$ python3 -q
>>> import numpy as np
>>> import numpy.linalg as la
>>> np.set_printoptions(precision=2, suppress=True, linewidth=200)
>>> arr = np.load("data.npy")
>>> arr
array([[0.5, 0.5, 0. ],
       [0.5, 0.5, 0. ],
       [0. , 0.5, 0.5]])
>>> np.round(la.matrix_power(arr, 100), 2) + 0
array([[0.5, 0.5, 0. ],
       [0.5, 0.5, 0. ],
       [0.5, 0.5, 0. ]])
>>> p = np.eye(3)[1]
>>> for _ in range(7):
...     p = p @ arr
...     print(p.round(2))
... 
[0.5 0.5 0. ]
[0.5 0.5 0. ]
[0.5 0.5 0. ]
[0.5 0.5 0. ]
[0.5 0.5 0. ]
[0.5 0.5 0. ]
[0.5 0.5 0. ]
>>> round(float(la.det(arr[::-1])), 2)
0.0
>>> np.einsum("ii->", arr)
np.float64(1.5)
>>> round(float(la.det(arr.T)), 2)
0.0
>>> round(float(la.eigvals(arr).sum().real), 2)
1.5
>>> round(la.det(2 * arr), 2), round(float(la.det(arr)), 2)
(np.float64(0.0), 0.0)
>>> np.kron(np.eye(2, dtype=int), arr)
array([[0.5, 0.5, 0. , 0. , 0. , 0. ],
       [0.5, 0.5, 0. , 0. , 0. , 0. ],
       [0. , 0.5, 0.5, 0. , 0. , 0. ],
       [0. , 0. , 0. , 0.5, 0.5, 0. ],
       [0. , 0. , 0. , 0.5, 0.5, 0. ],
       [0. , 0. , 0. , 0. , 0.5, 0.5]])
>>> Uu, sv, Vt = la.svd(arr)
>>> evecs = Vt[:(sv > 1e-8).sum()]
>>> rng = np.random.default_rng(9091)
>>> x0 = arr[0] + -2 * arr[1] + rng.integers(2) * np.eye(3)[2]
>>> x0
array([-0.5, -0.5,  0. ])
>>> la.matrix_rank(np.vstack([arr, x0]))
np.int64(2)
>>> np.allclose(evecs.T @ evecs @ x0, x0)
True
>>> la.matrix_rank(arr)
np.int64(2)
>>> arr.shape
(3, 3)
>>> np.round(la.norm(arr), 2)
np.float64(1.22)
>>> arr.sum(axis=0)
array([1. , 1.5, 0.5])
>>> np.abs(arr).max()
np.float64(0.5)
>>> np.count_nonzero(arr)
np.int64(6)
>>> np.diff(arr, axis=0)
array([[ 0. ,  0. ,  0. ],
       [-0.5,  0. ,  0.5]])
>>> Z = np.sign(np.array([[0, 1, 2, 6], [4, 8, 6, 9], [2, 7, 4, 5], [7, 7, 7, 0]]))
>>> out = (np.tril(Z, -1) + np.eye(4)) @ (np.triu(Z, 1) + np.eye(4))
>>> evals = np.array([2, 2, 3, 3])
>>> feats = np.rint(out * evals @ la.inv(out)) + 0
>>> feats
array([[ 2., -1.,  1.,  0.],
       [ 0.,  0.,  2.,  0.],
       [ 0., -3.,  5.,  0.],
       [ 0., -3.,  2.,  3.]])
>>> np.trace(feats)
np.float64(10.0)
>>> (feats + feats.T) / 2
array([[ 2. , -0.5,  0.5,  0. ],
       [-0.5,  0. , -0.5, -1.5],
       [ 0.5, -0.5,  5. ,  1. ],
       [ 0. , -1.5,  1. ,  3. ]])
>>> la.matrix_power(feats, 3)
array([[  8., -19.,  19.,   0.],
       [  0., -30.,  38.,   0.],
       [  0., -57.,  65.,   0.],
       [  0., -57.,  38.,  27.]])
>>> x0 = np.array([1, 4, 9, 0])
>>> feats * x0
array([[  2.,  -4.,   9.,   0.],
       [  0.,   0.,  18.,   0.],
       [  0., -12.,  45.,   0.],
       [  0., -12.,  18.,   0.]])
>>> la.norm(feats @ x0) <= la.norm(feats, 2) * la.norm(x0) + 1e-9
np.True_
>>> feats @ np.eye(4)[1]
array([-1.,  0., -3., -3.])
>>> x0 = np.array([0, -2, 1, 2])
>>> target = feats @ x0
>>> coef, lr = np.zeros(4), 1 / la.norm(feats, 2) ** 2
>>> for i in range(50):
...     coef -= lr * feats.T @ (feats @ coef - target)
...     if i % 10 == 0: print(i, round(la.norm(feats @ coef - target), 2))
... 
0 4.48
10 0.67
20 0.1
30 0.03
40 0.02
>>> coef
array([ 0.01, -1.98,  1.01,  2.01])
>>> round(la.cond(feats), 2)
np.float64(8.71)
>>> Q, evecs = la.qr(feats[:, :3])[0], la.qr(feats[:, 3:])[0]
>>> sv = la.svd(Q.T @ evecs, compute_uv=False)
>>> np.round(la.norm(Q @ Q.T - evecs @ evecs.T, 2), 2)
np.float64(1.0)
>>> sv
array([0.87])
>>> m1 = np.load("case9.npy")
>>> m1
array([[ 97.88,  20.51, 100.35],
       [ 98.67,  21.33,  99.38],
       [102.32,  19.24,  98.62],
       [100.88,  21.61,  99.53],
       [101.67,  21.29, 100.19],
       [100.32,  20.52,  99.78],
       [100.39,  18.26,  97.07],
       [100.83,  18.93, 100.74],
       [100.25,  19.88, 101.82],
       [100.14,  18.99,  99.87],
       [100.25,  19.2 ,  99.61],
       [ 97.94,  20.6 ,  99.  ],
       [ 97.78,  19.83, 101.  ],
       [ 99.29,  20.59, 100.46],
       [101.71,  20.34,  99.86],
       [ 99.5 ,  20.47, 100.78],
       [101.72,  20.48, 102.16],
       [ 99.55,  20.6 ,  97.73],
       [ 99.63,  19.24,  98.88],
       [ 99.86,  18.7 ,  98.46],
       [ 99.35,  21.24,  99.18],
       [ 99.34,  19.66,  99.83],
       [100.08,  20.55, 100.22],
       [101.48,  19.83, 100.24],
       [100.79,  21.32,  99.44],
       [ 99.8 ,  20.42,  99.6 ],
       [ 98.79,  20.87,  98.75]])
>>> lab = m1[:, 1] > np.median(m1[:, 1])
>>> u = m1[lab].mean(axis=0) - m1[~lab].mean(axis=0)
>>> np.argsort(-np.abs(u).round(6), kind="stable")
array([1, 0, 2])
>>> u
array([-0.47,  1.39, -0.04])
>>> K = np.load("sample18.npy")
>>> K
array([[ 0.96, -0.2 , -0.2 ],
       [-0.2 ,  0.02, -0.98],
       [-0.2 , -0.98,  0.02]])
>>> np.allclose(K, K.T)
True
>>> np.trace(K)
np.float64(1.0)
>>> la.determinant(K)
Traceback (most recent call last):
  File "<python-input-60>", line 1, in <module>
    la.determinant(K)
    ^^^^^^^^^^^^^^
AttributeError: module 'numpy.linalg' has no attribute 'determinant'
>>> np.sort(np.abs(la.eigvals(K)))
array([1., 1., 1.])
>>> data = np.load("x.npy")
>>> data
array([[0, 2, 2, 1, 3],
       [0, 1, 3, 0, 0],
       [2, 1, 3, 3, 0],
       [2, 2, 3, 2, 1],
       [1, 0, 1, 1, 1]])
>>> Q, r_ = la.qr(data)
>>> Q.shape, r_.shape
((5, 5), (5, 5))
>>> r_
array([[-3.  , -2.  , -4.33, -3.67, -1.  ],
       [ 0.  , -2.45, -2.99, -0.68, -2.45],
       [ 0.  ,  0.  , -2.06, -0.04,  0.81],
       [ 0.  ,  0.  ,  0.  ,  1.04,  0.67],
       [ 0.  ,  0.  ,  0.  ,  0.  ,  1.7 ]])
>>> abs(r_[0, 0]), round(float(la.norm(data[:, 0])), 2)
(np.float64(3.0), 3.0)
>>> out = data + rng.integers(-2, 3, (5, 3)) @ rng.integers(-2, 3, (3, 5))
>>> out
array([[ 5,  2,  0,  5,  4],
       [-4, -1,  3, -4, -2],
       [ 5, -3, -5,  2,  3],
       [ 1,  2,  1,  0,  4],
       [ 0, -1,  3,  1, -3]])
>>> la.matrix_rank(out - data, tol=1e-8)
np.int64(3)
>>> np.abs(out - data).sum(axis=1)
array([12, 12, 19,  8,  8])
>>> np.round(la.svd(out - data, compute_uv=False), 2) + 0
array([11.5 ,  8.42,  4.66,  0.  ,  0.  ])
>>> u = np.array([-3, 7])
>>> np.array([np.convolve(row, u, "same") for row in data])
array([[ 0, -6,  8, 11, -2],
       [ 0, -3, -2, 21,  0],
       [-6, 11, -2, 12, 21],
       [-6,  8,  5, 15, 11],
       [-3,  7, -3,  4,  4]])
>>> M = np.array([[0.28, 0.25, 0.67, -0.26],
...     [0.96, 0.42, 2.36, -1.65],
...     [0.22, -0.46, 0.43, -0.7],
...     [1.12, -0.29, 2.2, -1.85],
...     [0.84, 0.51, 1.9, -0.95]])
>>> M
array([[ 0.28,  0.25,  0.67, -0.26],
       [ 0.96,  0.42,  2.36, -1.65],
       [ 0.22, -0.46,  0.43, -0.7 ],
       [ 1.12, -0.29,  2.2 , -1.85],
       [ 0.84,  0.51,  1.9 , -0.95]])
>>> x0 = np.array([-2, -1, 0, 1])
>>> target = M @ x0
>>> coef, lr = np.zeros(4), 1 / la.norm(M, 2) ** 2
>>> for i in range(8):
...     coef -= lr * M.T @ (M @ coef - target)
...     if i % 2 == 0: print(i, round(la.norm(M @ coef - target), 2))
... 
0 0.38
2 0.35
4 0.33
6 0.3
>>> np.round(la.cond(M), 2)
np.float64(128.53)
>>> coef
array([-0.45, -0.16, -1.01,  0.65])
>>> out = np.c_[M[:, :1] @ np.array([[-5]]), np.array([-2, 6, -2, 9, 3])]
>>> out
array([[-1.4, -2. ],
       [-4.8,  6. ],
       [-1.1, -2. ],
       [-5.6,  9. ],
       [-4.2,  3. ]])
>>> la.matrix_rank(out)
np.int64(2)
>>> np.round(la.lstsq(M, out[:, 0])[0], 2) + 0
array([-5.,  0.,  0.,  0.])
>>> la.matrix_rank(np.c_[M, out])
np.int64(5)
